In [1]: import numpy as np

In [2]: from numpy import linalg as LA

In [3]: np.set_printoptions(suppress=True, linewidth=100)

In [4]: def tidy(a):
   ...:     return np.round(a, 4) + 0
   ...: 

In [5]: Y = np.array([[-3, 3, -6, -1], [-4, -1, 8, 5], [-1, 4, 9, 8], [7, 1, 0, -8]])

In [6]: Y[-1] = Y[0]

In [7]: data = Y + 0.05 * np.eye(4)

In [8]: print(data)
[[-2.95  3.   -6.   -1.  ]
 [-4.   -0.95  8.    5.  ]
 [-1.    4.    9.05  8.  ]
 [-3.    3.   -6.   -0.95]]

In [9]: rng = np.random.default_rng(59218)

In [10]: Y = data + rng.integers(-2, 3, (4, 3)) @ rng.integers(-2, 3, (3, 4))

In [11]: print(Y)
[[ -4.95   5.    -5.    -1.  ]
 [ -2.    -2.95   7.     4.  ]
 [ -2.     6.     9.05  10.  ]
 [  0.     5.   -10.     3.05]]

In [12]: print(LA.matrix_rank(Y - data, tol=1e-8))
3

In [13]: print(tidy(LA.svd(Y - data, compute_uv=False)))
[6.9074 4.9786 0.7087 0.    ]

In [14]: print(tidy(np.abs(LA.svd(data)[2][-1])))
[0.1704 0.4647 0.4387 0.75  ]

In [15]: print(np.argsort(-LA.norm(data, axis=0).round(6), kind="stable")[:3])
[2 3 1]

In [16]: print(round(np.log10(LA.cond(data))))
3

In [17]: t = np.radians(36)

In [18]: r_ = np.eye(4)

In [19]: r_[0, 0] = r_[2, 2] = np.cos(t)

In [20]: r_[0, 2], r_[2, 0] = -np.sin(t), np.sin(t)

In [21]: print(tidy(r_))
[[ 0.809   0.     -0.5878  0.    ]
 [ 0.      1.      0.      0.    ]
 [ 0.5878  0.      0.809   0.    ]
 [ 0.      0.      0.      1.    ]]

In [22]: Y = data @ r_.T

In [23]: print(np.allclose(LA.norm(data, axis=1), LA.norm(Y, axis=1)))
True

In [24]: print(tidy(LA.svd(data, compute_uv=False)), tidy(LA.svd(Y, compute_uv=False)))
[17.1742  8.1433  4.1404  0.0205] [17.1742  8.1433  4.1404  0.0205]

In [25]: K = np.loadtxt("test3.csv", delimiter=",")

In [26]: print(K)
[[-0.66 -0.18 -0.06  0.3   0.  ]
 [-0.77 -0.21 -0.07  0.35  0.  ]
 [ 0.44  0.12  0.04 -0.2   0.  ]
 [ 2.2   0.6   0.2  -1.    0.  ]]

In [27]: print(LA.matrix_rank(K, rtol=0.1))
1

In [28]: print(tidy(LA.norm(K, 2) / LA.norm(K)))
1.0

In [29]: print([round(float(x), 4) for x in LA.svd(K, compute_uv=False)[:3]])
[2.7956, 0.0, 0.0]

In [30]: print(np.argsort(-LA.norm(K, axis=0).round(6), kind="stable")[:3])
[0 3 1]

In [31]: print(tidy(K.sum(axis=0)))
[ 1.21  0.33  0.11 -0.55  0.  ]

In [32]: print(K.shape)
(4, 5)

In [33]: print(tidy(K.sum(axis=1)))
[-0.6 -0.7  0.4  2. ]

In [34]: print(tidy(K - K[0]))
[[ 0.    0.    0.    0.    0.  ]
 [-0.11 -0.03 -0.01  0.05  0.  ]
 [ 1.1   0.3   0.1  -0.5   0.  ]
 [ 2.86  0.78  0.26 -1.3   0.  ]]

In [35]: Y = np.array([[0, 2, 5], [0, 6, -2], [7, -7, -9], [4, 1, -3], [-6, 3, 6]])

In [36]: C = np.array([[2, 2, -3, 5, 1, -2, -1, 0, 4, -1],
    ...:     [4, -3, -4, 3, 4, 1, -5, -1, -1, 5],
    ...:     [3, 1, -1, 5, 0, 1, 0, -3, 4, -1]])

In [37]: A = Y @ C + 0.05 * rng.normal(size=(5, 10))

In [38]: print(tidy(A))
[[ 22.982   -0.9913 -12.937   31.0625   8.0334   6.9889 -10.0229 -17.0793  17.9786   4.9619]
 [ 18.0136 -19.9296 -22.0765   7.9703  23.9502   4.0735 -29.9847   0.0468 -13.9914  32.0193]
 [-41.0465  26.0347  15.9727 -30.9168 -20.9462 -29.9314  28.0005  33.9671  -1.0016 -33.0923]
 [  3.1141   2.0598 -13.0243   7.945    7.9752  -9.9573  -8.9639   7.9414   2.9997   4.0556]
 [ 17.9858 -15.0306  -0.0331   8.9054   5.9959  21.0619  -8.9289 -21.0357  -2.953   15.0602]]

In [39]: U, sigma, vt = LA.svd(A)

In [40]: print(np.argmax(sigma[:-1] / (sigma[1:] + 1e-6)) + 1)
3

In [41]: print(tidy(sigma))
[117.3589  44.0243  34.2463   0.1626   0.1214]

In [42]: Y = U[:, :3] @ np.diag(sigma[:3]) @ vt[:3]

In [43]: print(tidy(LA.norm(A - Y, 2)), tidy(sigma[3]))
0.1626 0.1626

In [44]: print(tidy(LA.norm(A - Y) / LA.norm(A)))
0.0016

In [45]: X = np.array([[-1, 1, -1, -2, 0],
    ...:     [1, -1, 1, -1, -2],
    ...:     [-1, 1, -1, 1, -1],
    ...:     [-2, -1, 1, -1, 1],
    ...:     [0, -2, -1, 1, -1]])

In [46]: print(X)
[[-1  1 -1 -2  0]
 [ 1 -1  1 -1 -2]
 [-1  1 -1  1 -1]
 [-2 -1  1 -1  1]
 [ 0 -2 -1  1 -1]]

In [47]: print(tidy(LA.eigvalsh(X).min()))
-3.5414

In [48]: print([round(float(LA.det(X[:i, :i])), 2) + 0 for i in range(1, 6)])
[-1.0, 0.0, 0.0, 0.0, -81.0]

In [49]: vals, evecs = LA.eigh(X)

In [50]: vec = np.array([-1, 1, -1, -2, 2])

In [51]: print(vec @ X @ vec)
-29

In [52]: print(tidy(vec @ X @ vec / (vec @ vec)), tidy(vals[0]), tidy(vals[-1]))
-2.6364 -3.5414 2.5414

In [53]: print(np.abs(X).sum(axis=1).max(), tidy(np.abs(vals).max()))
6 3.5414

In [54]: arr = np.loadtxt("w.csv", delimiter=",")

In [55]: print(arr)
[[-0.4    -0.3    -0.3     0.5     0.5     0.3     1.5    -0.2   ]
 [-1.      1.6    -0.7     1.2    -1.6     0.      0.1    -3.    ]
 [-1.0416  1.6303 -0.7258  1.2061 -1.5875 -0.0051  0.1178 -3.008 ]
 [ 2.6    -0.2     0.     -1.7    -0.6     1.7    -0.2     0.4   ]]

In [56]: U, sigma, vt = LA.svd(arr, full_matrices=False)

In [57]: print(tidy(np.abs(vt[0])))
[0.36   0.3659 0.1604 0.356  0.3194 0.0837 0.0457 0.6877]

In [58]: print((sigma > 1e-8).sum())
4

In [59]: print(tidy(np.cumsum(sigma ** 2) / np.sum(sigma ** 2)))
[0.7257 0.9443 1.     1.    ]

In [60]: print(np.allclose(U * sigma @ vt, arr))
True

In [61]: print(tidy(sigma / sigma[0]))
[1.     0.5488 0.277  0.0048]

In [62]: print(tidy(sigma))
[6.0673 3.33   1.6806 0.0291]

In [63]: W = np.array([[-4, -1, 0],
    ...:     [-5, 5, -2],
    ...:     [5, 5, -4],
    ...:     [-5, 0, 4],
    ...:     [-3, 3, 4],
    ...:     [3, 1, 1],
    ...:     [4, -5, 2],
    ...:     [1, -2, -5]])

In [64]: beta = np.array([1, 0, 2])

In [65]: act = np.maximum(arr @ W + beta, 0)

In [66]: print((act > 0).astype(int))
[[1 0 1]
 [0 1 1]
 [0 1 1]
 [1 0 0]]

In [67]: print(tidy(act))
[[ 5.3     0.     12.1   ]
 [ 0.      6.2    15.2   ]
 [ 0.      6.2235 15.3875]
 [ 6.6     0.      0.    ]]

In [68]: C = np.array([[0, 1], [0, 3], [3, 2]])

In [69]: print((act @ C).round(6).argmax(axis=1))
[0 1 1 1]

In [70]: print(tidy(act @ C))
[[36.3    29.5   ]
 [45.6    49.    ]
 [46.1625 49.4455]
 [ 0.      6.6   ]]

In [71]: Y = np.array([[2, 1], [2, 0], [0, 1]])

In [72]: feats = np.kron(np.eye(3, dtype=int), Y)

In [73]: print(feats)
[[2 1 0 0 0 0]
 [2 0 0 0 0 0]
 [0 1 0 0 0 0]
 [0 0 2 1 0 0]
 [0 0 2 0 0 0]
 [0 0 0 1 0 0]
 [0 0 0 0 2 1]
 [0 0 0 0 2 0]
 [0 0 0 0 0 1]]

In [74]: vec = np.array([0, 1, 1, 0, 1, 0])

In [75]: target = feats @ vec

In [76]: beta, lr = np.zeros(6), 1 / LA.norm(feats, 2) ** 2

In [77]: for i in range(50):
    ...:     beta -= lr * feats.T @ (feats @ beta - target)
    ...:     if i % 10 == 0: print(i, round(LA.norm(feats @ beta - target), 4))
    ...: 
0 1.0302
10 0.1759
20 0.03
30 0.0051
40 0.0009

In [78]: print(tidy(beta))
[0.     0.9999 1.     0.     1.     0.    ]

In [79]: J = np.loadtxt("mat.csv", delimiter=",")

In [80]: print(J)
[[3. 3. 0. 0. 0. 0. 0. 0. 0. 0. 0.]
 [3. 2. 3. 0. 0. 0. 0. 0. 0. 0. 0.]
 [0. 3. 2. 3. 0. 0. 0. 0. 0. 0. 0.]
 [0. 0. 3. 3. 3. 0. 0. 0. 0. 0. 0.]
 [0. 0. 0. 3. 3. 3. 0. 0. 0. 0. 0.]
 [0. 0. 0. 0. 3. 3. 3. 0. 0. 0. 0.]
 [0. 0. 0. 0. 0. 3. 2. 3. 0. 0. 0.]
 [0. 0. 0. 0. 0. 0. 3. 2. 3. 0. 0.]
 [0. 0. 0. 0. 0. 0. 0. 3. 3. 3. 0.]
 [0. 0. 0. 0. 0. 0. 0. 0. 3. 1. 3.]
 [0. 0. 0. 0. 0. 0. 0. 0. 0. 3. 0.]]

In [81]: r0 = np.array([2, -2, -3, -4, -5, -3, 4, 0, 1, 4, 1])

In [82]: Y = J + np.outer(r0, np.eye(11)[7])

In [83]: print(tidy(LA.det(Y) / LA.det(J)), tidy(1 + LA.solve(J, r0)[7]))
3.5179 3.5179

In [84]: print(Y)
[[ 3.  3.  0.  0.  0.  0.  0.  2.  0.  0.  0.]
 [ 3.  2.  3.  0.  0.  0.  0. -2.  0.  0.  0.]
 [ 0.  3.  2.  3.  0.  0.  0. -3.  0.  0.  0.]
 [ 0.  0.  3.  3.  3.  0.  0. -4.  0.  0.  0.]
 [ 0.  0.  0.  3.  3.  3.  0. -5.  0.  0.  0.]
 [ 0.  0.  0.  0.  3.  3.  3. -3.  0.  0.  0.]
 [ 0.  0.  0.  0.  0.  3.  2.  7.  0.  0.  0.]
 [ 0.  0.  0.  0.  0.  0.  3.  2.  3.  0.  0.]
 [ 0.  0.  0.  0.  0.  0.  0.  4.  3.  3.  0.]
 [ 0.  0.  0.  0.  0.  0.  0.  4.  3.  1.  3.]
 [ 0.  0.  0.  0.  0.  0.  0.  1.  0.  3.  0.]]

In [85]: print(LA.matrix_rank(LA.inv(Y) - LA.inv(J), tol=1e-8))
1
